$ ipython --no-banner

In [1]: import numpy as np

In [2]: np.set_printoptions(precision=2, suppress=True, linewidth=140)

In [3]: rd = lambda a: np.round(a, 2) + 0

In [4]: F = np.load("sample17.npy")

In [5]: F
Out[5]: 
array([[10,  1,  4,  4],
       [ 1,  5, -1,  6],
       [ 4, -1,  2,  0],
       [ 4,  6,  0,  8]])

In [6]: rd(F @ np.linalg.pinv(F) @ F)
Out[6]: 
array([[10.,  1.,  4.,  4.],
       [ 1.,  5., -1.,  6.],
       [ 4., -1.,  2.,  0.],
       [ 4.,  6.,  0.,  8.]])

In [7]: np.allclose(F[:-1].T @ np.linalg.lstsq(F[:-1].T, F[-1])[0], F[-1])
Out[7]: True

In [8]: np.linalg.lstsq(F[:-1].T, F[-1])[2]
Out[8]: np.int32(2)

In [9]: np.unique(F.round(6), axis=0).shape
Out[9]: (4, 4)

In [10]: blk = np.stack([F, 4 * F, F[::-1]])

In [11]: blk.shape
Out[11]: (3, 4, 4)

In [12]: left, sv, vt = np.linalg.svd(F)

In [13]: rd(sv)
Out[13]: array([15.7,  9.3,  0. ,  0. ])

In [14]: M2 = left[:, :2] @ np.diag(sv[:2]) @ vt[:2]

In [15]: rd(np.linalg.norm(F - M2) / np.linalg.norm(F))
Out[15]: np.float64(0.0)

In [16]: rd(M2)
Out[16]: 
array([[10.,  1.,  4.,  4.],
       [ 1.,  5., -1.,  6.],
       [ 4., -1.,  2.,  0.],
       [ 4.,  6.,  0.,  8.]])

In [17]: rd(np.abs(F - M2).max())
Out[17]: np.float64(0.0)

In [18]: np.linalg.matrix_rank(F, rtol=0.05)
Out[18]: np.int64(2)

In [19]: rd(np.linalg.norm(F - M2, 2)), rd(sv[2])
Out[19]: (np.float64(0.0), np.float64(0.0))

In [20]: A = np.load("layer2.npy")

In [21]: A
Out[21]: 
array([[  0.73,  -2.61,   2.54],
       [ -8.58,  -1.55,  -1.09],
       [  7.15,  -0.19,  -1.65],
       [  9.14,   0.44,   1.26],
       [ -3.29,  13.35,   0.65],
       [  9.85,   7.23,   5.34],
       [  2.15,  -1.81,   1.1 ],
       [ -2.24,   0.63,  -1.11],
       [ -1.53,  -0.84,   5.5 ],
       [  3.41,   4.63,   0.21],
       [ -3.88,  -3.82,   1.37],
       [ -1.65,   0.24,  -0.77],
       [ -7.67,  -0.83,   1.26],
       [  0.91,  -0.09,  -4.21],
       [  3.54,   9.24,  -7.56],
       [  3.1 ,   0.22, -11.25],
       [  1.8 ,   4.52,   1.87],
       [ -2.78,  -7.89,  -0.38],
       [ -3.04, -12.18,  -0.43],
       [  4.36,  -2.9 ,  -3.46]])

In [22]: Ac = (A - A.mean(axis=0)) / A.std(axis=0)

In [23]: rd(Ac.std(axis=0))
Out[23]: array([1., 1., 1.])

In [24]: coef = np.linalg.lstsq(np.delete(Ac, 0, axis=1), Ac[:, 0])[0]

In [25]: rd(coef)
Out[25]: array([ 0.29, -0.06])

In [26]: D = np.linalg.norm(A[:, None] - A[None], axis=-1)

In [27]: np.flatnonzero(D[6] < D.mean() / 2)
Out[27]: array([ 0,  6, 11, 19])

In [28]: rd(D[:5, :5])
Out[28]: 
array([[ 0.  , 10.05,  8.04,  9.04, 16.57],
       [10.05,  0.  , 15.8 , 17.99, 15.91],
       [ 8.04, 15.8 ,  0.  ,  3.58, 17.25],
       [ 9.04, 17.99,  3.58,  0.  , 17.93],
       [16.57, 15.91, 17.25, 17.93,  0.  ]])

In [29]: D.mean(axis=1).argmax()
Out[29]: np.int64(4)

In [30]: D.shape
Out[30]: (20, 20)

In [31]: np.unravel_index(D.round(6).argmax(), D.shape)
Out[31]: (np.int64(4), np.int64(18))

In [32]: rng = np.random.default_rng(140)

In [33]: m1 = np.array([[0, 0, 0], [0, 0, 0], [-2, 2, 1], [-2, 2, -1]]) * (rng.random((4, 3)) < 0.3)

In [34]: m1
Out[34]: 
array([[0, 0, 0],
       [0, 0, 0],
       [0, 2, 1],
       [0, 2, 0]])

In [35]: left, sv, vt = np.linalg.svd(m1)

In [36]: np.argmax(sv[:-1] / (sv[1:] + 1e-6)) + 1
Out[36]: np.int64(2)

In [37]: rd(sv)
Out[37]: array([2.92, 0.68, 0.  ])

In [38]: M2 = left[:, :2] @ np.diag(sv[:2]) @ vt[:2]

In [39]: np.linalg.matrix_rank(M2)
Out[39]: np.int64(2)

In [40]: rd(M2)
Out[40]: 
array([[0., 0., 0.],
       [0., 0., 0.],
       [0., 2., 1.],
       [0., 2., 0.]])
